% python3 -q
>>> import numpy as np
>>> np.set_printoptions(precision=4, suppress=True, linewidth=120)
>>> K = np.load("data.npy")
>>> K
array([[ 0. , -0.2, -1.7, -0.5, -1.2, -1.2,  1.1,  1.5, -0.5, -0.9],
       [ 2. , -0.9,  0.5, -1.3,  1.1, -0.4, -1.2,  0.3, -0.5,  1.7],
       [-1.6,  1.1, -0.3,  0. ,  1.4, -0.4,  0.2,  0.7, -1.2, -0.4],
       [ 0.5, -2.1, -0.4,  0.6,  0.7, -1.3, -1.2, -0.1,  1.3,  0.1],
       [-1. , -0.3, -0.8,  0.8, -2.6, -1.7,  0. , -1.7, -0.2, -0.5],
       [-0.1, -1.3,  0. ,  1.4,  1.2,  0.9,  1. , -0.2,  1.3,  0.1]])
>>> th = np.radians(10)
>>> R = np.eye(10)
>>> R[1, 1] = R[4, 4] = np.cos(th)
>>> R[1, 4], R[4, 1] = -np.sin(th), np.sin(th)
>>> R
array([[ 1.    ,  0.    ,  0.    ,  0.    ,  0.    ,  0.    ,  0.    ,  0.    ,  0.    ,  0.    ],
       [ 0.    ,  0.9848,  0.    ,  0.    , -0.1736,  0.    ,  0.    ,  0.    ,  0.    ,  0.    ],
       [ 0.    ,  0.    ,  1.    ,  0.    ,  0.    ,  0.    ,  0.    ,  0.    ,  0.    ,  0.    ],
       [ 0.    ,  0.    ,  0.    ,  1.    ,  0.    ,  0.    ,  0.    ,  0.    ,  0.    ,  0.    ],
       [ 0.    ,  0.1736,  0.    ,  0.    ,  0.9848,  0.    ,  0.    ,  0.    ,  0.    ,  0.    ],
       [ 0.    ,  0.    ,  0.    ,  0.    ,  0.    ,  1.    ,  0.    ,  0.    ,  0.    ,  0.    ],
       [ 0.    ,  0.    ,  0.    ,  0.    ,  0.    ,  0.    ,  1.    ,  0.    ,  0.    ,  0.    ],
       [ 0.    ,  0.    ,  0.    ,  0.    ,  0.    ,  0.    ,  0.    ,  1.    ,  0.    ,  0.    ],
       [ 0.    ,  0.    ,  0.    ,  0.    ,  0.    ,  0.    ,  0.    ,  0.    ,  1.    ,  0.    ],
       [ 0.    ,  0.    ,  0.    ,  0.    ,  0.    ,  0.    ,  0.    ,  0.    ,  0.    ,  1.    ]])
>>> A2 = K @ R.T
>>> np.abs(A2 - K).max(axis=0)
array([0.    , 0.456 , 0.    , 0.    , 0.3753, 0.    , 0.    , 0.    , 0.    , 0.    ])
>>> np.allclose(K @ K.T, A2 @ A2.T)
True
>>> np.allclose(np.linalg.norm(K, axis=1), np.linalg.norm(A2, axis=1))
True
